$ python -q
>>> import numpy as np
>>> import numpy.linalg as la
>>> np.set_printoptions(precision=4, suppress=True, linewidth=120, floatmode="fixed")
>>> m1 = np.load("dump.npy")
>>> m1
array([[2.0000, 1.0000, 0.0000, 0.0000, 0.0000, 0.0000],
       [0.0000, 2.0000, 1.0000, 0.0000, 0.0000, 0.0000],
       [0.0000, 0.0000, 2.0000, 1.0000, 0.0000, 0.0000],
       [0.0000, 0.0000, 0.0000, 2.0000, 1.0000, 0.0000],
       [0.0000, 0.0000, 0.0000, 0.0000, 2.0000, 1.0000],
       [0.0000, 0.0000, 0.0000, 0.0000, 0.0000, 2.0000]])
>>> # triangular
>>> np.allclose(m1, m1.T)
False
>>> np.allclose(m1 @ m1.T, m1.T @ m1)
False
>>> np.sort(np.abs(la.eigvals(m1)))
array([2.0000, 2.0000, 2.0000, 2.0000, 2.0000, 2.0000])
>>> round(la.det(m1), 4)
np.float64(64.0)
>>> M2 = la.inv(m1)
>>> M2
array([[ 0.5000, -0.2500,  0.1250, -0.0625,  0.0312, -0.0156],
       [ 0.0000,  0.5000, -0.2500,  0.1250, -0.0625,  0.0312],
       [ 0.0000,  0.0000,  0.5000, -0.2500,  0.1250, -0.0625],
       [ 0.0000,  0.0000,  0.0000,  0.5000, -0.2500,  0.1250],
       [ 0.0000,  0.0000,  0.0000,  0.0000,  0.5000, -0.2500],
       [ 0.0000,  0.0000,  0.0000,  0.0000,  0.0000,  0.5000]])
>>> la.det(m1) * M2
array([[ 32.0000, -16.0000,   8.0000,  -4.0000,   2.0000,  -1.0000],
       [  0.0000,  32.0000, -16.0000,   8.0000,  -4.0000,   2.0000],
       [  0.0000,   0.0000,  32.0000, -16.0000,   8.0000,  -4.0000],
       [  0.0000,   0.0000,   0.0000,  32.0000, -16.0000,   8.0000],
       [  0.0000,   0.0000,   0.0000,   0.0000,  32.0000, -16.0000],
       [  0.0000,   0.0000,   0.0000,   0.0000,   0.0000,  32.0000]])
>>> (np.abs(M2) > 1e-9).astype(int)
array([[1, 1, 1, 1, 1, 1],
       [0, 1, 1, 1, 1, 1],
       [0, 0, 1, 1, 1, 1],
       [0, 0, 0, 1, 1, 1],
       [0, 0, 0, 0, 1, 1],
       [0, 0, 0, 0, 0, 1]])
>>> round(float(la.slogdet(m1)[0]), 4)
1.0
>>> m1 @ M2
array([[1.0000, 0.0000, 0.0000, 0.0000, 0.0000, 0.0000],
       [0.0000, 1.0000, 0.0000, 0.0000, 0.0000, 0.0000],
       [0.0000, 0.0000, 1.0000, 0.0000, 0.0000, 0.0000],
       [0.0000, 0.0000, 0.0000, 1.0000, 0.0000, 0.0000],
       [0.0000, 0.0000, 0.0000, 0.0000, 1.0000, 0.0000],
       [0.0000, 0.0000, 0.0000, 0.0000, 0.0000, 1.0000]])
>>> la.inv(M2)
array([[2.0000, 1.0000, 0.0000, 0.0000, 0.0000, 0.0000],
       [0.0000, 2.0000, 1.0000, 0.0000, 0.0000, 0.0000],
       [0.0000, 0.0000, 2.0000, 1.0000, 0.0000, 0.0000],
       [0.0000, 0.0000, 0.0000, 2.0000, 1.0000, 0.0000],
       [0.0000, 0.0000, 0.0000, 0.0000, 2.0000, 1.0000],
       [0.0000, 0.0000, 0.0000, 0.0000, 0.0000, 2.0000]])
>>> np.allclose(M2, m1.T)
False
